$ python3 -q
>>> import numpy as np
>>> np.set_printoptions(precision=1, suppress=True, linewidth=100)
>>> K = np.array([[-8.4, 5.2, 1.5],
...     [-7.9, 5.8, 2.9],
...     [-8.8, 4.7, 3.2],
...     [-9.2, 5.9, 1.6],
...     [-10.3, 6.4, 1.6],
...     [-8.3, 6.1, 2.5],
...     [-9.6, 6.1, 1.1],
...     [-7.8, 5.2, 2.7],
...     [-9.2, 6.2, 2.8],
...     [-8.6, 4.5, 2.1],
...     [-7.8, 4.4, 4.3],
...     [-8.1, 6.1, 2.1],
...     [-9.3, 4.7, 1.8],
...     [-7.7, 3.6, 3.7],
...     [-10.0, 6.0, 3.1],
...     [-7.2, 6.3, 4.5],
...     [-9.4, 5.4, 3.5],
...     [-9.6, 6.3, 2.0],
...     [-8.4, 5.6, 4.2],
...     [-9.8, 4.6, 2.1]])
>>> Ac = (K - K.mean(axis=0)) / K.std(axis=0)
>>> Ac.std(axis=0)
array([1., 1., 1.])
>>> b = np.linalg.lstsq(np.delete(Ac, 2, axis=1), Ac[:, 2])[0]
>>> b
array([ 0.5, -0.1])
>>> x0 = np.array([1, -2, 5])
>>> rhs = K @ x0
>>> np.round(np.linalg.pinv(K) @ K, 1) + 0
array([[1., 0., 0.],
       [0., 1., 0.],
       [0., 0., 1.]])
>>> rng = np.random.default_rng(367689)
>>> rhs = rhs + 0.3 * rng.normal(size=20)
>>> rhs
array([-11.2,  -4.8,  -1.7, -13.5, -15.5,  -8. , -16.1,  -4.5,  -7.5,  -6.9,   4.5,  -9.3,  -9.9,
         3.8,  -6.3,   3.2,  -2.5, -12. ,   1.4,  -8.4])
>>> b, *_ = np.linalg.lstsq(K, rhs)
>>> [round(float(np.linalg.norm(np.linalg.solve(K.T @ K + lam * np.eye(3), K.T @ rhs))), 2) for lam in (0, 1, 10, 100)]
[5.51, 5.26, 3.8, 1.16]
>>> Ac = K - K.mean(axis=1)
Traceback (most recent call last):
  File "<python-input-15>", line 1, in <module>
    Ac = K - K.mean(axis=1)
         ~~^~~~~~~~~~~~~~~~
ValueError: operands could not be broadcast together with shapes (20,3) (20,) 
>>> Ac = K - K.mean(axis=0)
>>> Uu, s, vt = np.linalg.svd(Ac, full_matrices=False)
>>> s
array([5.3, 3.3, 2.7])
>>> print(np.abs(vt[0]).argmax())
2
>>> np.abs(Uu[:, 0]).argmax()
np.int64(10)
>>> np.linalg.matrix_rank(Ac)
np.int64(3)
>>> vt[0] * np.sign(vt[0, np.abs(vt[0]).argmax()])
array([ 0.6, -0.3,  0.7])
>>> print((np.sign(Uu[:, 0]) == np.sign(Uu[0, 0])).astype(int))
[1 0 0 1 1 1 1 0 1 1 0 1 1 0 1 0 0 1 0 1]
>>> np.abs(vt[-1])
array([0.8, 0.2, 0.6])
>>> np.round((s ** 2).sum() ** 2 / (s ** 4).sum(), 1)
np.float64(2.2)
